$ python3 -q
>>> import numpy as np
>>> import numpy.linalg as la
>>> np.set_printoptions(precision=1, suppress=True, linewidth=200, legacy="1.25")
>>> def rd(a):
...     return np.round(a, 1) + 0
... 
>>> K = np.loadtxt("block17.csv", delimiter=",")
>>> rd(K)
array([[-0.2, -0.3, -1.8, -1.3,  2. ],
       [-2. ,  1.2, -0.5,  1.5, -1. ],
       [-1.8,  1.2, -0.1,  1.6, -1.3],
       [ 0.7,  0. ,  2.1,  1. , -1.8],
       [-1.9,  0.8, -2. ,  0.3,  0.7],
       [ 2.1, -1.2,  0.8, -1.3,  0.7],
       [ 1. , -0.9, -0.9, -1.7,  1.9],
       [ 0.3,  0.2,  1.9,  1.2, -1.9],
       [-0.7,  0.7,  1.2,  1.6, -2. ],
       [ 1.8, -0.8,  2.1, -0.1, -0.9],
       [-2. ,  0.9, -1.9,  0.4,  0.5],
       [ 0.7,  0. ,  2.1,  1. , -1.8],
       [ 1. , -0.9, -0.9, -1.7,  1.9],
       [-1.1,  0.2, -2.2, -0.7,  1.6],
       [ 2. , -1.2,  0.6, -1.4,  0.9],
       [-1.5,  1.1,  0.3,  1.7, -1.6],
       [-1.4,  0.4, -2.2, -0.4,  1.4],
       [ 0.2,  0.3,  1.9,  1.3, -2. ],
       [ 1.8, -0.7,  2.1, -0.1, -0.9],
       [ 2.2, -1.2,  1.3, -1.1,  0.3],
       [ 2.2, -1.2,  1.4, -1. ,  0.2],
       [-1.5,  1.1,  0.3,  1.7, -1.6],
       [-1.8,  1.2, -0.2,  1.6, -1.3],
       [-1. ,  0.9,  1. ,  1.7, -1.9],
       [ 0.6,  0.1,  2. ,  1.1, -1.9],
       [-0.7,  0.7,  1.2,  1.6, -2. ],
       [-1.3,  1. ,  0.6,  1.7, -1.7],
       [ 1.3, -0.4,  2.2,  0.5, -1.5],
       [-1.1,  0.9,  0.9,  1.7, -1.8],
       [-0.1,  0.4,  1.7,  1.4, -2. ],
       [ 2.2, -1.2,  1.2, -1.1,  0.4],
       [-2.2,  1.1, -1.5,  0.9,  0. ],
       [-1.9,  1.2, -0.3,  1.6, -1.2],
       [-0.5,  0.6,  1.4,  1.6, -2. ]])
>>> # looks like rank 2
>>> rd(np.trace(la.pinv(K) @ K))
2.0
